>>> import numpy as np
>>> np.set_printoptions(precision=1, suppress=True, linewidth=100)
>>> F = np.load("mat.npy")
>>> print(F)
[[2 2 2 4 3 0]
 [3 2 1 6 1 3]
 [0 2 1 0 3 1]
 [0 1 3 0 1 1]
 [2 2 1 4 0 1]
 [0 3 3 0 1 0]]
>>> print(np.round(F @ np.linalg.pinv(F) @ F, 1) + 0)
[[2. 2. 2. 4. 3. 0.]
 [3. 2. 1. 6. 1. 3.]
 [0. 2. 1. 0. 3. 1.]
 [0. 1. 3. 0. 1. 1.]
 [2. 2. 1. 4. 0. 1.]
 [0. 3. 3. 0. 1. 0.]]
>>> print(np.linalg.lstsq(F[:-1].T, F[-1])[2])
5
>>> print(np.allclose(F[:-1].T @ np.linalg.lstsq(F[:-1].T, F[-1])[0], F[-1]))
True
>>> print(round(np.trace(np.linalg.pinv(F) @ F), 1))
5.0
>>> cov = F.T @ F
>>> print(np.diag(cov))
[17 26 25 68 21 12]
>>> print(np.round(np.linalg.svd(F, compute_uv=False) ** 2, 1) + 0)
[124.3  31.    7.1   4.3   2.3   0. ]
>>> print((F @ F.T).shape)
(6, 6)
>>> print(np.allclose(cov, cov.T))
True
>>> sigma = 10 * 0.5 ** np.arange(3)
>>> Q, _ = np.linalg.qr(np.array([[-1.4, 0.3, 2.1], [-0.7, -0.5, 1.3], [0.3, 0.9, -1.7]]))
>>> rng = np.random.default_rng(2745)
>>> E = rng.normal(size=(22, 3)) * sigma @ Q
>>> print(E)
[[  5.1   4.5  -0.3]
 [ -1.2   4.7  -7.1]
 [  5.4  -0.6  -1.9]
 [ -6.2   4.9  -1.3]
 [-14.5   5.3   2.3]
 [  2.1   0.2   0.1]
 [  3.6  -2.1   1.8]
 [ -8.4   4.1  -6.8]
 [ -3.9   0.4   0.8]
 [  5.6  -5.4  -3.7]
 [-23.5   7.1  -3.8]
 [  9.6  -5.6   1.4]
 [ -6.7   5.8  -6.9]
 [ -5.6   5.3  -5.4]
 [  6.3  -2.7   5.5]
 [-11.4  -1.8   5.7]
 [ 10.9  -4.1   5.4]
 [ -0.7  -4.2   0.4]
 [  4.7  -2.1   0.6]
 [ -7.9   0.2  -2.7]
 [  3.3  -4.2   2.7]
 [  0.3   1.2  -2.8]]
>>> t3 = np.stack([E, -2 * E, E[::-1]])
>>> print(np.linalg.matrix_rank(t3))
[3 3 3]
>>> print(np.linalg.norm(t3, axis=(1, 2)))
[47.3 94.6 47.3]
>>> print(np.einsum("bij,cij->bc", t3, t3))
[[ 2236.2 -4472.3 -1053.6]
 [-4472.3  8944.7  2107.1]
 [-1053.6  2107.1  2236.2]]
>>> cen = E - E.mean(axis=0)
>>> evecs = np.linalg.svd(cen)[2][:1]
>>> out = cen - cen @ evecs.T @ evecs
>>> print(round(float(np.linalg.norm(out) / np.linalg.norm(cen)), 1))
0.4
>>> print((cen @ evecs.T).std(axis=0))
[8.9]
>>> out = F + rng.integers(-2, 3, (6, 5)) @ rng.integers(-2, 3, (5, 6))
>>> print(out)
[[ 8  0  0  2 -1  1]
 [ 5  0  7  6  3  2]
 [ 7 -2 -7 -1  3 -3]
 [10  0  3  2 -3  1]
 [ 7  3  3  4 -5  5]
 [ 0  3 -1 -6  3  8]]
>>> print(np.linalg.matrix_rank(out - F, tol=1e-8))
5
>>> print(np.round(np.linalg.svd(out - F, compute_uv=False), 1) + 0)
[16.6 11.9 10.7  5.8  2.4  0. ]
>>> print(out - F)
[[ 6 -2 -2 -2 -4  1]
 [ 2 -2  6  0  2 -1]
 [ 7 -4 -8 -1  0 -4]
 [10 -1  0  2 -4  0]
 [ 5  1  2  0 -5  4]
 [ 0  0 -4 -6  2  8]]
>>> vec = np.array([5, 0, 3])
>>> y = E @ vec
>>> print(np.round(np.linalg.lstsq(E, y)[0], 1) + 0)
[5. 0. 3.]
>>> y = y + 0.1 * rng.normal(size=22)
>>> print(y)
[  24.5  -27.3   21.3  -34.8  -65.3   10.6   23.3  -62.3  -17.1   16.8 -129.3   52.5  -54.   -44.7
   47.7  -39.6   70.8   -2.3   25.4  -47.8   24.4   -6.6]
>>> beta, *_ = np.linalg.lstsq(E, y)
>>> print([round(float(np.linalg.norm(np.linalg.solve(E.T @ E + lam * np.eye(3), E.T @ y))), 2) for lam in (0, 1, 10, 100)])
[5.83, 5.82, 5.7, 5.1]
>>> print(np.round(E.T @ (y - E @ beta), 1) + 0)
[0. 0. 0.]
>>> print(beta.round(1) + 0)
[5. 0. 3.]
>>> feats = np.loadtxt("x.csv", delimiter=",")
>>> print(feats.round(1) + 0)
[[ 0.2  0.   0.4  0.1]
 [ 0.   0.5 -0.1  0.5]
 [ 0.4 -0.1  0.8  0.1]
 [ 0.1  0.5  0.1  0.5]]
>>> # a projection of rank 2
>>> ev, evecs = np.linalg.eigh(feats)
>>> vec = np.array([2, 1, 2, 3])
>>> print(np.round(vec @ feats @ vec, 1))
16.7
>>> print(np.round(evecs * np.maximum(ev, 0) @ evecs.T, 1) + 0)
[[ 0.2  0.   0.4  0.1]
 [ 0.   0.5 -0.1  0.5]
 [ 0.4 -0.1  0.8  0.1]
 [ 0.1  0.5  0.1  0.5]]
>>> m1 = np.loadtxt("run11.csv", delimiter=",")
>>> print(m1)
[[3. 0. 0. 0. 0. 0. 0.]
 [1. 3. 0. 0. 0. 0. 0.]
 [0. 3. 1. 0. 0. 0. 0.]
 [1. 2. 1. 3. 0. 0. 0.]
 [0. 0. 0. 3. 1. 0. 0.]
 [2. 2. 1. 1. 0. 3. 0.]
 [1. 3. 1. 2. 1. 0. 3.]]
>>> # triangular: eigenvalues sit on the diagonal
>>> vec = np.array([3, 3, 3, 3, 0, -1, 2])
>>> y = m1 @ vec
>>> print(y)
[ 9. 12. 12. 21.  9. 15. 27.]
>>> print(np.linalg.solve(m1, y))
[ 3.  3.  3.  3.  0. -1.  2.]
>>> print(np.linalg.solve(m1, 5 * y))
[15. 15. 15. 15.  0. -5. 10.]
>>> print(np.linalg.solve(m1, m1[:, 5]))
[0. 0. 0. 0. 0. 1. 0.]
>>> print(np.allclose(m1 @ m1.T, m1.T @ m1))
False
>>> print(m1 @ m1)
[[ 9.  0.  0.  0.  0.  0.  0.]
 [ 6.  9.  0.  0.  0.  0.  0.]
 [ 3. 12.  1.  0.  0.  0.  0.]
 [ 8. 15.  4.  9.  0.  0.  0.]
 [ 3.  6.  3. 12.  1.  0.  0.]
 [15. 17.  5.  6.  0.  9.  0.]
 [11. 25.  6. 15.  4.  0.  9.]]
>>> print(np.trace(m1))
17.0
>>> print(round(np.linalg.det(m1), 1))
243.0
>>> np.linalg.determinant(m1)
Traceback (most recent call last):
  File "<python-input-61>", line 1, in <module>
    np.linalg.determinant(m1)
    ^^^^^^^^^^^^^^^^^^^^^
AttributeError: module 'numpy.linalg' has no attribute 'determinant'
>>> print(np.linalg.matrix_power(m1, 2))
[[ 9.  0.  0.  0.  0.  0.  0.]
 [ 6.  9.  0.  0.  0.  0.  0.]
 [ 3. 12.  1.  0.  0.  0.  0.]
 [ 8. 15.  4.  9.  0.  0.  0.]
 [ 3.  6.  3. 12.  1.  0.  0.]
 [15. 17.  5.  6.  0.  9.  0.]
 [11. 25.  6. 15.  4.  0.  9.]]
>>> vec = np.array([-3, 3, -3, 1, -1, 0, -3])
>>> y = m1 @ vec
>>> beta, lr = np.zeros(7), 1 / np.linalg.norm(m1, 2) ** 2
>>> for i in range(5):
...     beta -= lr * m1.T @ (m1 @ beta - y)
...     if i % 1 == 0: print(i, round(np.linalg.norm(m1 @ beta - y), 1))
... 
0 12.1
1 10.6
2 9.3
3 8.2
4 7.3
>>> print(round(np.linalg.cond(m1), 1))
16.8
>>> print(beta.round(1) + 0)
[-1.7  1.3  0.   0.2 -0.2 -0.3 -1.2]
>>> vec = np.array([1, 0, 2, 0, 0, 1, 1])
>>> h = np.maximum(m1 @ vec, 0)
>>> print(m1 * (h > 1e-9)[:, None])
[[3. 0. 0. 0. 0. 0. 0.]
 [1. 3. 0. 0. 0. 0. 0.]
 [0. 3. 1. 0. 0. 0. 0.]
 [1. 2. 1. 3. 0. 0. 0.]
 [0. 0. 0. 0. 0. 0. 0.]
 [2. 2. 1. 1. 0. 3. 0.]
 [1. 3. 1. 2. 1. 0. 3.]]
>>> print(np.tanh(m1 @ vec))
[1.  0.8 1.  1.  0.  1.  1. ]
>>> print(m1.T @ h)
[33. 47. 18. 28.  6. 21. 18.]
>>> arr = np.loadtxt("out11.csv", delimiter=",")
>>> print(arr)
[[ 12. -20.   8.   8.]
 [ 24. -40.  16.  16.]
 [ 24. -44.  20.  16.]
 [ 16. -24.   8.  12.]]
>>> print([round(float(x), 1) for x in np.linalg.svd(arr, compute_uv=False)[:3]])
[86.9, 4.6, 0.6]
>>> print(np.linalg.cond(arr) > 100)
True
>>> print(np.linalg.matrix_rank(arr, rtol=0.1))
1
>>> print(np.round(np.linalg.norm(arr, 2) / np.linalg.norm(arr), 1))
1.0
>>> print(np.argsort(-np.linalg.norm(arr, axis=0).round(6), kind="stable")[:3])
[1 0 2]
>>> t3 = np.stack([arr, 4 * arr, arr[::-1]])
>>> print(np.linalg.norm(t3, axis=(1, 2)))
[ 87. 348.  87.]
>>> print(np.linalg.matrix_rank(t3.reshape(3, -1)))
2
>>> print(np.round(np.linalg.det(t3), 1) + 0)
[0. 0. 0.]
>>> rk = np.linalg.matrix_rank(arr)
>>> print(rk)
3
>>> ns = np.linalg.svd(arr)[2][rk:].T
>>> print(np.round(arr @ ns, 1) + 0)
[[0.]
 [0.]
 [0.]
 [0.]]
>>> print([int(np.linalg.matrix_rank(arr[:i])) for i in range(1, len(arr) + 1)])
[1, 1, 2, 3]
>>> print(ns.shape)
(4, 1)
>>> print(np.linalg.matrix_rank(arr.T @ arr), np.linalg.matrix_rank(arr @ arr.T))
3 3
>>> data = np.loadtxt("case15.csv", delimiter=",")
>>> print(data.round(1) + 0)
[[-1.5  0.3 -2.4 -3.1 -2.6  0.5]
 [-0.6 -0.1  0.4 -0.3  3.7 -3.3]
 [ 1.1 -0.3  2.2  2.5  3.3 -1.4]
 [ 1.4 -0.1  0.8  1.9 -2.7  3.4]
 [-1.5  0.3 -2.4 -3.  -2.7  0.6]
 [ 0.8 -0.2  1.9  2.   3.6 -1.9]
 [ 0.9  0.   0.   0.8 -3.4  3.4]
 [ 1.4 -0.3  2.3  2.8  3.  -0.9]
 [ 0.8 -0.2  1.9  2.   3.6 -2. ]
 [ 1.4 -0.3  2.4  2.9  2.9 -0.8]
 [ 1.3 -0.3  2.3  2.8  3.  -1. ]
 [ 1.7 -0.3  2.5  3.3  2.3 -0.1]
 [ 0.4  0.1 -0.6  0.  -3.8  3.2]
 [ 0.9 -0.2  2.   2.2  3.5 -1.8]
 [ 1.7 -0.3  2.5  3.2  2.4 -0.2]
 [-1.1  0.3 -2.2 -2.5 -3.3  1.4]
 [-0.8  0.   0.1 -0.8  3.5 -3.4]
 [-0.4 -0.1  0.7  0.1  3.8 -3.2]
 [ 0.8  0.  -0.1  0.7 -3.5  3.4]
 [ 0.8 -0.2  1.9  2.   3.6 -1.9]
 [ 1.6 -0.1  1.1  2.2 -2.4  3.3]
 [ 0.  -0.1  1.1  0.7  3.9 -2.9]
 [ 1.4 -0.1  0.9  2.  -2.6  3.4]
 [-1.8  0.2 -1.5 -2.7  1.7 -3. ]
 [-0.9  0.   0.  -0.9  3.4 -3.4]
 [-1.1  0.  -0.4 -1.3  3.1 -3.5]
 [ 0.7  0.  -0.2  0.6 -3.6  3.4]
 [ 1.7 -0.3  2.5  3.3  2.1  0.1]
 [ 0.5 -0.2  1.6  1.6  3.8 -2.3]
 [ 0.7 -0.2  1.8  1.9  3.7 -2.1]
 [ 1.6 -0.1  1.1  2.3 -2.3  3.3]
 [-0.1 -0.1  1.   0.5  3.8 -3. ]]
>>> rk = np.linalg.matrix_rank(data)
>>> print(rk)
2
>>> ns = np.linalg.svd(data)[2][rk:].T
>>> print(np.linalg.matrix_rank(data.T @ data), np.linalg.matrix_rank(data @ data.T))
2 2
>>> print(np.round(ns @ ns.T, 1) + 0)
[[ 0.8  0.  -0.2 -0.3  0.  -0.2]
 [ 0.   1.   0.   0.   0.   0. ]
 [-0.2  0.   0.7 -0.3 -0.2  0. ]
 [-0.3  0.  -0.3  0.5 -0.1 -0.2]
 [ 0.   0.  -0.2 -0.1  0.4  0.4]
 [-0.2  0.   0.  -0.2  0.4  0.5]]
>>> print([int(np.linalg.matrix_rank(np.delete(data, i, axis=0))) for i in range(32)])
[2, 2, 2, 2, 2, 2, 2, 2, 2, 2, 2, 2, 2, 2, 2, 2, 2, 2, 2, 2, 2, 2, 2, 2, 2, 2, 2, 2, 2, 2, 2, 2]
>>> print([int(np.linalg.matrix_rank(data[:, :j + 1])) for j in range(6)])
[1, 2, 2, 2, 2, 2]
>>> print(np.allclose(data @ ns, 0))
True
>>> basis = data[[18, 27]].astype(float)
>>> for _ in range(4):
...     lab = np.linalg.norm(data[:, None] - basis, axis=-1).argmin(axis=1)
...     basis = np.array([data[lab == j].mean(axis=0) for j in range(2)])
... 
>>> print(lab)
[0 1 1 0 0 1 0 1 1 1 1 1 0 1 1 0 1 1 0 1 0 1 0 1 1 1 0 1 1 1 0 1]
>>> print(np.bincount(lab))
[11 21]
>>> print(np.abs(basis[1] - basis[0]).argmax())
4
>>> print(np.round(basis[1] - basis[0], 1) + 0)
[ 0.  -0.2  1.8  1.1  6.2 -4.7]
>>> print(np.argsort(-np.linalg.norm(data, axis=0).round(6), kind="stable")[:3])
[4 5 3]
>>> print(np.linalg.cond(data) > 100)
True
>>> cen = data - data.mean(axis=0)
>>> U, sigma, vt = np.linalg.svd(cen, full_matrices=False)
>>> print((np.sign(U[:, 0]) == np.sign(U[0, 0])).astype(int))
[1 0 0 1 1 0 1 0 0 0 0 0 1 0 0 1 0 0 1 0 1 0 1 0 0 0 1 0 0 0 1 0]
>>> print(np.searchsorted(np.cumsum(sigma ** 2) / (sigma ** 2).sum(), 0.9) + 1)
2
>>> print(round(float((sigma ** 2).sum() ** 2 / (sigma ** 4).sum()), 1))
1.8
>>> print(np.abs(U[:, 0]).argmax())
12
